% ipython --no-banner

In [1]: import numpy as np

In [2]: np.set_printoptions(suppress=True, linewidth=120)

In [3]: def tidy(a):
   ...:     return np.round(a, 1) + 0
   ...: 

In [4]: K = np.load("arr.npy")

In [5]: K
Out[5]: 
array([[ 0, -2,  2],
       [ 0,  0, -1],
       [ 0,  0,  0]])

In [6]: rng = np.random.default_rng(7337)

In [7]: labels = rng.permutation(3)

In [8]: labels
Out[8]: array([1, 0, 2])

In [9]: Y = K[labels][:, labels]

In [10]: Y
Out[10]: 
array([[ 0,  0, -1],
       [-2,  0,  2],
       [ 0,  0,  0]])

In [11]: tidy(np.linalg.det(Y)), tidy(np.linalg.det(K[labels]))
Out[11]: (np.float64(0.0), np.float64(0.0))

In [12]: np.trace(Y)
Out[12]: np.int64(0)

In [13]: tidy(np.sort(np.abs(np.linalg.eigvals(Y))))
Out[13]: array([0., 0., 0.])

In [14]: left, s, Vh = np.linalg.svd(K)

In [15]: V = Vh[:(s > 1e-8).sum()]

In [16]: x = K[2] + 2 * K[0] + rng.integers(2) * np.eye(3)[2]

In [17]: x
Out[17]: array([ 0., -4.,  4.])

In [18]: tidy(V.T @ V)
Out[18]: 
array([[0., 0., 0.],
       [0., 1., 0.],
       [0., 0., 1.]])

In [19]: tidy(np.linalg.norm(x - V.T @ V @ x))
Out[19]: np.float64(0.0)

In [20]: tidy(np.diag(V.T @ V))
Out[20]: array([0., 1., 1.])

In [21]: np.allclose(V.T @ V @ x, x)
Out[21]: True

In [22]: Y = np.array([[-1, -2, -1], [-2, -1, -2], [0, 0, -1]])

In [23]: np.einsum("ik,kj->ij", K, Y)
Out[23]: 
array([[4, 2, 2],
       [0, 0, 1],
       [0, 0, 0]])

In [24]: np.einsum("ij->j", K)
Out[24]: array([ 0, -2,  1])

In [25]: left, s, Vh = np.linalg.svd(K)

In [26]: tidy(s)
Out[26]: array([2.9, 0.7, 0. ])

In [27]: np.argmax(s[:-1] / (s[1:] + 1e-6)) + 1
Out[27]: np.int64(2)

In [28]: Y = left[:, :2] @ np.diag(s[:2]) @ Vh[:2]

In [29]: tidy(np.linalg.norm(K - Y) / np.linalg.norm(K))
Out[29]: np.float64(0.0)

In [30]: tidy(np.abs(K - Y).max())
Out[30]: np.float64(0.0)

In [31]: np.linalg.matrix_rank(K, rtol=0.05)
Out[31]: np.int64(2)

In [32]: tidy(Y)
Out[32]: 
array([[ 0., -2.,  2.],
       [ 0.,  0., -1.],
       [ 0.,  0.,  0.]])

In [33]: tidy(np.linalg.norm(K - Y, 2)), s[2]
Out[33]: (np.float64(0.0), np.float64(0.0))
